>>> import numpy as np
>>> np.set_printoptions(precision=2, suppress=True, linewidth=120)
>>> def rd(a):
...     return np.round(a, 2) + 0
... 
>>> W0 = np.loadtxt("block15.csv", delimiter=",")
>>> W0
array([[ 0.,  3.,  9., -3.],
       [ 0.,  0., -1., -1.],
       [ 0.,  0.,  0.,  6.],
       [ 0.,  0.,  0.,  0.]])
>>> rd(np.linalg.matrix_power(W0 - np.diag(np.diag(W0)), 4))
array([[0., 0., 0., 0.],
       [0., 0., 0., 0.],
       [0., 0., 0., 0.],
       [0., 0., 0., 0.]])
>>> W0 @ W0
array([[ 0.,  0., -3., 51.],
       [ 0.,  0.,  0., -6.],
       [ 0.,  0.,  0.,  0.],
       [ 0.,  0.,  0.,  0.]])
>>> rd(np.sort(np.linalg.eigvals(W0)))
array([0., 0., 0., 0.])
>>> np.prod(np.diag(W0)), rd(np.linalg.det(W0))
(np.float64(0.0), np.float64(0.0))
>>> [int(np.linalg.matrix_rank(np.linalg.matrix_power(W0, p))) for p in range(1, 5)]
[3, 2, 1, 0]
>>> def softmax(z):
...     e = np.exp(z - z.max(axis=-1, keepdims=True))
...     return e / e.sum(axis=-1, keepdims=True)
... 
>>> rd(softmax(W0[1]))
array([0.37, 0.37, 0.13, 0.13])
>>> rd(softmax(10 * W0[1]))
array([0.5, 0.5, 0. , 0. ])
>>> att = W0 @ W0.T / np.sqrt(4)
>>> softmax(att).round(6).argmax(axis=1)
array([0, 1, 2, 0])
>>> print(rd(softmax(att + np.triu(np.full(att.shape, -np.inf), 1))))
[[1.   0.   0.   0.  ]
 [0.02 0.98 0.   0.  ]
 [0.   0.   1.   0.  ]
 [0.25 0.25 0.25 0.25]]
>>> (W0 + W0.T) / 2
array([[ 0. ,  1.5,  4.5, -1.5],
       [ 1.5,  0. , -0.5, -0.5],
       [ 4.5, -0.5,  0. ,  3. ],
       [-1.5, -0.5,  3. ,  0. ]])
>>> np.allclose(W0, W0.T)
False
>>> rd(np.linalg.matrix_power(W0, 2))
array([[ 0.,  0., -3., 51.],
       [ 0.,  0.,  0., -6.],
       [ 0.,  0.,  0.,  0.],
       [ 0.,  0.,  0.,  0.]])
>>> W2 = np.array([[4, 8, 6, 3, 7, 9, 8, 8],
...     [3, 6, 4, 2, 1, 2, 5, 2],
...     [7, 6, 1, 3, 4, 6, 7, 1],
...     [3, 5, 0, 5, 1, 0, 7, 5],
...     [3, 9, 5, 4, 4, 3, 4, 3],
...     [4, 4, 9, 6, 0, 4, 2, 5],
...     [2, 6, 6, 3, 6, 5, 7, 2],
...     [8, 4, 3, 8, 5, 2, 3, 8]])
>>> rng = np.random.default_rng(3826)
>>> M = (rng.random((36, 8)) < 0.25) @ W2
>>> M
array([[20, 30, 19, 20, 10, 15, 25, 16],
       [21, 20, 19, 20, 15, 17, 19, 16],
       [13, 17,  5, 10,  6,  8, 19,  8],
       [ 0,  0,  0,  0,  0,  0,  0,  0],
       [10, 12,  5,  5,  5,  8, 12,  3],
       [ 7, 17, 11,  7, 11, 12, 12, 11],
       [ 0,  0,  0,  0,  0,  0,  0,  0],
       [ 3,  9,  5,  4,  4,  3,  4,  3],
       [ 3,  6,  4,  2,  1,  2,  5,  2],
       [ 6, 10, 15,  9,  6,  9,  9,  7],
       [ 7,  9,  9, 11,  1,  4,  9, 10],
       [10, 12,  5,  5,  5,  8, 12,  3],
       [10, 19, 18, 12,  5,  9, 11, 10],
       [15, 18, 13, 13, 13, 13, 16, 18],
       [12,  8, 12, 14,  5,  6,  5, 13],
       [ 4,  4,  9,  6,  0,  4,  2,  5],
       [ 8,  4,  3,  8,  5,  2,  3,  8],
       [11,  9,  3, 13,  6,  2, 10, 13],
       [21, 20, 19, 20, 15, 17, 19, 16],
       [17, 32, 24, 20, 13, 18, 26, 23],
       [ 8,  4,  3,  8,  5,  2,  3,  8],
       [ 6, 15,  9,  6,  5,  5,  9,  5],
       [ 5, 15, 11,  7, 10,  8, 11,  5],
       [10, 18, 21, 12, 13, 18, 17, 15],
       [ 0,  0,  0,  0,  0,  0,  0,  0],
       [ 7,  9,  9, 11,  1,  4,  9, 10],
       [ 2,  6,  6,  3,  6,  5,  7,  2],
       [17, 27, 20, 18, 22, 19, 22, 21],
       [25, 28, 25, 23, 22, 26, 27, 24],
       [ 9, 16, 19, 11,  7, 11, 14,  9],
       [11, 14,  7,  6, 11, 15, 15,  9],
       [ 8,  4,  3,  8,  5,  2,  3,  8],
       [18, 19, 16, 21,  7,  8, 17, 20],
       [10, 11,  1,  8,  5,  6, 14,  6],
       [ 3,  9,  5,  4,  4,  3,  4,  3],
       [ 3,  6,  4,  2,  1,  2,  5,  2]])
>>> f = np.array([-3, 0])
>>> np.correlate(M[33], M[14], "full")
array([130, 193, 128, 225, 306, 430, 508, 541, 450, 326, 434, 360, 256, 216,  72])
>>> np.cross(M[33, :3], M[14, :3])
array([ 124, -108,  -52])
